% ipython --no-banner

In [1]: import numpy as np

In [2]: np.set_printoptions(precision=2, suppress=True, linewidth=100)

In [3]: rng = np.random.default_rng(86)

In [4]: A = np.triu(rng.random((3, 3)) < 0.8, 1).astype(int)

In [5]: A = A + A.T

In [6]: A
Out[6]: 
array([[0, 1, 1],
       [1, 0, 1],
       [1, 1, 0]])

In [7]: P = np.triu(np.array([[0, 0, 1], [2, 0, 0], [3, 1, 1]]), 1) + np.eye(3)

In [8]: out = P @ A @ np.linalg.inv(P)

In [9]: np.linalg.matrix_rank(out)
Out[9]: np.int64(3)

In [10]: w, vecs = np.linalg.eigh(A)

In [11]: np.linalg.eigvalsh(A + 2 * np.eye(3))
Out[11]: array([1., 1., 4.])

In [12]: np.abs(vecs[:, -1])
Out[12]: array([0.58, 0.58, 0.58])

In [13]: w
Out[13]: array([-1., -1.,  2.])

In [14]: np.linalg.svd(A, compute_uv=False)
Out[14]: array([2., 1., 1.])

In [15]: out = np.array([[2, 3], [0, 2]])

In [16]: cent = np.kron(out, A)

In [17]: cent.shape
Out[17]: (6, 6)

In [18]: cent
Out[18]: 
array([[0, 2, 2, 0, 3, 3],
       [2, 0, 2, 3, 0, 3],
       [2, 2, 0, 3, 3, 0],
       [0, 0, 0, 0, 2, 2],
       [0, 0, 0, 2, 0, 2],
       [0, 0, 0, 2, 2, 0]])

In [19]: r0 = np.array([-9, 2, -4])

In [20]: np.polyval(r0, cent[1])
Out[20]: array([-36,  -4, -36, -79,  -4, -79])

In [21]: np.correlate(cent[1], cent[2], "full")
Out[21]: array([ 0,  6,  6,  6, 19, 13, 13, 19,  6,  6,  6])

In [22]: J = np.array([[-2, -2, -1, 3], [-2, -2, -2, -1], [-1, -2, -2, -2], [3, -1, -2, -2]])

In [23]: np.round(np.linalg.norm(J, 2) / np.linalg.norm(J), 2)
Out[23]: np.float64(0.69)

In [24]: round(np.log10(np.linalg.cond(J)))
Out[24]: 1

In [25]: np.linalg.matrix_rank(J, rtol=0.1)
Out[25]: np.int64(3)

In [26]: x0 = np.array([1, -2, 0, 0])

In [27]: J @ (2 * x0)
Out[27]: array([ 4,  4,  6, 10])

In [28]: np.einsum("ij,j->i", J, x0)
Out[28]: array([2, 2, 3, 5])

In [29]: J @ np.eye(4)[2]
Out[29]: array([-1., -2., -2., -2.])

In [30]: np.linalg.norm(J @ x0) <= np.linalg.norm(J, 2) * np.linalg.norm(x0) + 1e-9
Out[30]: np.True_

In [31]: (J @ x0).argmax()
Out[31]: np.int64(3)

In [32]: J * x0
Out[32]: 
array([[-2,  4,  0,  0],
       [-2,  4,  0,  0],
       [-1,  4,  0,  0],
       [ 3,  2,  0,  0]])

In [33]: blk = np.stack([J, 5 * J, J[::-1]])

In [34]: blk.sum(axis=0)
Out[34]: 
array([[ -9, -13,  -8,  16],
       [-13, -14, -14,  -8],
       [ -8, -14, -14, -13],
       [ 16,  -8, -13,  -9]])

In [35]: np.linalg.matrix_rank(blk.reshape(3, -1))
Out[35]: np.int64(2)

In [36]: np.linalg.norm(blk, axis=(1, 2))
Out[36]: array([ 7.87, 39.37,  7.87])

In [37]: blk.shape
Out[37]: (3, 4, 4)

In [38]: np.fft.fft(A[0])
Out[38]: array([ 2.+0.j, -1.+0.j, -1.+0.j])

In [39]: np.allclose(A @ A.T, A.T @ A)
Out[39]: True

In [40]: A @ (-1.0) ** np.arange(3)
Out[40]: array([0., 2., 0.])

In [41]: w, vecs = np.linalg.eigh(J)

In [42]: (w > 1e-8).sum(), (w < -1e-8).sum()
Out[42]: (np.int64(2), np.int64(2))

In [43]: np.round(vecs.T @ vecs, 2) + 0
Out[43]: 
array([[1., 0., 0., 0.],
       [0., 1., 0., 0.],
       [0., 0., 1., 0.],
       [0., 0., 0., 1.]])

In [44]: np.linalg.eigvalsh(J @ J)
Out[44]: array([ 0.04,  5.78, 26.96, 29.22])

In [45]: vecs @ np.diag(w) @ vecs.T
Out[45]: 
array([[-2., -2., -1.,  3.],
       [-2., -2., -2., -1.],
       [-1., -2., -2., -2.],
       [ 3., -1., -2., -2.]])

In [46]: w
Out[46]: array([-5.41, -5.19,  0.19,  2.41])

In [47]: idx = rng.integers(0, 2, 3)

In [48]: X = np.triu((idx[:, None] == idx) & (rng.random((3, 3)) < 0.8), 1).astype(int)

In [49]: X += X.T

In [50]: X
Out[50]: 
array([[0, 0, 1],
       [0, 0, 0],
       [1, 0, 0]])

In [51]: (X != 0).astype(int)
Out[51]: 
array([[0, 0, 1],
       [0, 0, 0],
       [1, 0, 0]])

In [52]: (np.linalg.matrix_power((X != 0) + (X.T != 0) + np.eye(3), 3) > 0).astype(int)
Out[52]: 
array([[1, 0, 1],
       [0, 1, 0],
       [1, 0, 1]])

In [53]: round(float(np.linalg.det(X)), 2)
Out[53]: 0.0

In [54]: F = np.loadtxt("out13.csv", delimiter=",")

In [55]: F
Out[55]: 
array([[ 0., 13., 18.],
       [ 0.,  7., 12.],
       [ 0.,  0.,  0.],
       [ 0.,  1.,  6.],
       [ 0.,  0.,  0.],
       [ 0., 16., 21.],
       [ 0., 13., 18.],
       [ 0., 10., 15.],
       [ 0., 19., 24.],
       [ 0.,  4.,  9.],
       [ 0.,  7., 12.],
       [ 0., 13., 18.],
       [ 0.,  0.,  0.],
       [ 0.,  4.,  9.],
       [ 0.,  0.,  3.],
       [ 0.,  0.,  3.],
       [ 0.,  7., 12.]])

In [56]: np.allclose(F[:-1].T @ np.linalg.lstsq(F[:-1].T, F[-1])[0], F[-1])
Out[56]: True

In [57]: m1 = np.load("mat.npy")

In [58]: m1
Out[58]: 
array([[ 0.01, -1.98, -0.98],
       [ 0.02, -2.01, -0.99],
       [ 0.01, -2.01, -1.02],
       [-0.03, -2.  , -0.99],
       [-0.04, -2.02, -0.99],
       [ 0.03, -2.02, -1.  ],
       [ 0.03, -1.99, -0.98],
       [ 0.03, -1.99, -1.02],
       [ 0.01, -2.01, -1.01],
       [ 0.02, -2.01, -1.05],
       [-0.02, -1.99, -1.  ],
       [ 1.98,  2.02, -1.98],
       [ 2.04,  1.98, -2.01],
       [ 1.99,  2.01, -1.99],
       [ 1.97,  1.98, -1.99],
       [ 1.99,  2.  , -2.02],
       [ 1.99,  1.98, -2.  ],
       [ 2.02,  1.99, -2.  ],
       [ 2.01,  2.01, -2.04],
       [ 2.  ,  1.98, -2.05],
       [ 2.01,  2.01, -1.99],
       [ 1.99,  2.01, -1.98]])

In [59]: O, vecs = np.linalg.qr(m1[:, :2])[0], np.linalg.qr(m1[:, 2:])[0]

In [60]: sv = np.linalg.svd(O.T @ vecs, compute_uv=False)

In [61]: (sv > 0.9).sum()
Out[61]: np.int64(1)

In [62]: np.round(np.linalg.norm(O @ O.T - vecs @ vecs.T, 2), 2)
Out[62]: np.float64(1.0)

In [63]: arr = np.diag(10 * np.array([3, 1, 0])) + np.array([[-4, 1, 0], [2, -3, -5], [0, 4, -3]])

In [64]: arr
Out[64]: 
array([[26,  1,  0],
       [ 2,  7, -5],
       [ 0,  4, -3]])

In [65]: O = arr.astype(float).copy()

In [66]: for j in range(3):
    ...:     O[:, j] -= O[:, :j] @ (O[:, :j].T @ O[:, j])
    ...:     O[:, j] /= np.linalg.norm(O[:, j])
    ...: 

In [67]: O
Out[67]: 
array([[ 1.  , -0.07, -0.04],
       [ 0.08,  0.86,  0.5 ],
       [ 0.  ,  0.5 , -0.87]])

In [68]: np.round(O.T @ O, 2) + 0
Out[68]: 
array([[1., 0., 0.],
       [0., 1., 0.],
       [0., 0., 1.]])

In [69]: O, vecs = np.linalg.qr(arr[:, :2])[0], np.linalg.qr(arr[:, 2:])[0]

In [70]: sv = np.linalg.svd(O.T @ vecs, compute_uv=False)

In [71]: np.degrees(np.arccos(sv.clip(0, 1)))
Out[71]: array([0.94])

In [72]: (sv > 0.9).sum()
Out[72]: np.int64(1)

In [73]: np.diff(arr, axis=0)
Out[73]: 
array([[-24,   6,  -5],
       [ -2,  -3,   2]])

In [74]: np.unravel_index(np.abs(arr).argmax(), arr.shape)
Out[74]: (np.int64(0), np.int64(0))

In [75]: arr - arr[0]
Out[75]: 
array([[  0,   0,   0],
       [-24,   6,  -5],
       [-26,   3,  -3]])

In [76]: np.round(np.linalg.norm(arr), 2)
Out[76]: np.float64(27.93)

In [77]: arr.shape
Out[77]: (3, 3)

In [78]: th = rng.uniform(0, 2 * np.pi, 24)

In [79]: O, _ = np.linalg.qr(np.array([[-0.8, 0.3], [0.8, 0.5], [1.1, 1.3]]))

In [80]: feats = 10 * np.c_[np.cos(th), np.sin(th)] @ O.T

In [81]: feats
Out[81]: 
array([[ 7.5 ,  0.4 ,  6.6 ],
       [ 2.84,  3.21,  9.04],
       [-5.67, -1.73, -8.05],
       [-9.34,  3.55,  0.45],
       [ 0.19,  4.18,  9.08],
       [ 7.96, -0.02,  6.05],
       [ 2.28,  3.44,  9.11],
       [-4.67, -2.32, -8.53],
       [-9.5 ,  2.55, -1.82],
       [ 8.26, -0.33,  5.63],
       [-2.76, -3.24, -9.05],
       [-6.21, -1.38, -7.72],
       [-9.51,  2.69, -1.53],
       [-8.72,  0.86, -4.83],
       [ 0.48, -4.37, -8.98],
       [ 9.48, -2.43,  2.05],
       [ 5.74,  1.69,  8.01],
       [-7.13,  4.89,  5.02],
       [-3.03,  4.9 ,  8.17],
       [-5.86,  5.05,  6.34],
       [-8.26,  0.32, -5.63],
       [ 2.49, -4.82, -8.4 ],
       [-3.74,  4.99,  7.82],
       [ 8.33, -0.41,  5.51]])

In [82]: Uu, sv, Vh = np.linalg.svd(feats)

In [83]: vecs = Vh[:(sv > 1e-8).sum()]

In [84]: x0 = feats[5] + 3 * feats[7] + rng.integers(2) * np.eye(3)[0]

In [85]: x0
Out[85]: array([ -6.04,  -6.97, -19.55])

In [86]: np.diag(vecs.T @ vecs)
Out[86]: array([0.9 , 0.26, 0.84])

In [87]: np.allclose(feats[:-1].T @ np.linalg.lstsq(feats[:-1].T, feats[-1])[0], feats[-1])
Out[87]: True

In [88]: np.unique(feats.round(6), axis=0).shape
Out[88]: (24, 3)

In [89]: round(float(np.trace(np.linalg.pinv(feats) @ feats)), 2)
Out[89]: 2.0

In [90]: feats @ np.linalg.pinv(feats) @ feats
Out[90]: 
array([[ 7.5 ,  0.4 ,  6.6 ],
       [ 2.84,  3.21,  9.04],
       [-5.67, -1.73, -8.05],
       [-9.34,  3.55,  0.45],
       [ 0.19,  4.18,  9.08],
       [ 7.96, -0.02,  6.05],
       [ 2.28,  3.44,  9.11],
       [-4.67, -2.32, -8.53],
       [-9.5 ,  2.55, -1.82],
       [ 8.26, -0.33,  5.63],
       [-2.76, -3.24, -9.05],
       [-6.21, -1.38, -7.72],
       [-9.51,  2.69, -1.53],
       [-8.72,  0.86, -4.83],
       [ 0.48, -4.37, -8.98],
       [ 9.48, -2.43,  2.05],
       [ 5.74,  1.69,  8.01],
       [-7.13,  4.89,  5.02],
       [-3.03,  4.9 ,  8.17],
       [-5.86,  5.05,  6.34],
       [-8.26,  0.32, -5.63],
       [ 2.49, -4.82, -8.4 ],
       [-3.74,  4.99,  7.82],
       [ 8.33, -0.41,  5.51]])
